% python3 -q
>>> import numpy as np
>>> import numpy.linalg as la
>>> np.set_printoptions(suppress=True, linewidth=160)
>>> def rd(a):
...     return np.round(a, 3) + 0
... 
>>> rng = np.random.default_rng(317141)
>>> E = np.eye(8, dtype=int)[rng.permutation(8)] * np.array([1, 2, 2, 0, 1, 1, 1, 2])
>>> E
array([[1, 0, 0, 0, 0, 0, 0, 0],
       [0, 0, 2, 0, 0, 0, 0, 0],
       [0, 0, 0, 0, 1, 0, 0, 0],
       [0, 2, 0, 0, 0, 0, 0, 0],
       [0, 0, 0, 0, 0, 0, 0, 2],
       [0, 0, 0, 0, 0, 0, 1, 0],
       [0, 0, 0, 0, 0, 1, 0, 0],
       [0, 0, 0, 0, 0, 0, 0, 0]])
>>> # 3 blocks once reordered
>>> Uu, sig, VT = la.svd(E)
>>> evecs = VT[:(sig > 1e-8).sum()]
>>> x0 = E[2] + -1 * E[7] + rng.integers(2) * np.eye(8)[3]
>>> x0
array([0., 0., 0., 1., 1., 0., 0., 0.])
>>> evecs.T @ evecs
array([[1., 0., 0., 0., 0., 0., 0., 0.],
       [0., 1., 0., 0., 0., 0., 0., 0.],
       [0., 0., 1., 0., 0., 0., 0., 0.],
       [0., 0., 0., 0., 0., 0., 0., 0.],
       [0., 0., 0., 0., 1., 0., 0., 0.],
       [0., 0., 0., 0., 0., 1., 0., 0.],
       [0., 0., 0., 0., 0., 0., 1., 0.],
       [0., 0., 0., 0., 0., 0., 0., 1.]])
>>> np.allclose(evecs.T @ evecs @ x0, x0)
False
>>> rd(la.norm(x0 - evecs.T @ evecs @ x0))
np.float64(1.0)
>>> Uu, sig, VT = la.svd(E)
>>> np.argmax(sig[:-1] / (sig[1:] + 1e-6)) + 1
np.int64(7)
>>> A2 = Uu[:, :7] @ np.diag(sig[:7]) @ VT[:7]
>>> la.matrix_rank(A2)
np.int64(7)
>>> la.matrix_rank(E, rtol=0.05)
np.int64(7)
>>> rd(la.norm(E - A2, 2)), sig[7]
(np.float64(0.0), np.float64(0.0))
>>> A2
array([[1., 0., 0., 0., 0., 0., 0., 0.],
       [0., 0., 2., 0., 0., 0., 0., 0.],
       [0., 0., 0., 0., 1., 0., 0., 0.],
       [0., 2., 0., 0., 0., 0., 0., 0.],
       [0., 0., 0., 0., 0., 0., 0., 2.],
       [0., 0., 0., 0., 0., 0., 1., 0.],
       [0., 0., 0., 0., 0., 1., 0., 0.],
       [0., 0., 0., 0., 0., 0., 0., 0.]])
>>> np.abs(E - A2).max()
np.float64(0.0)
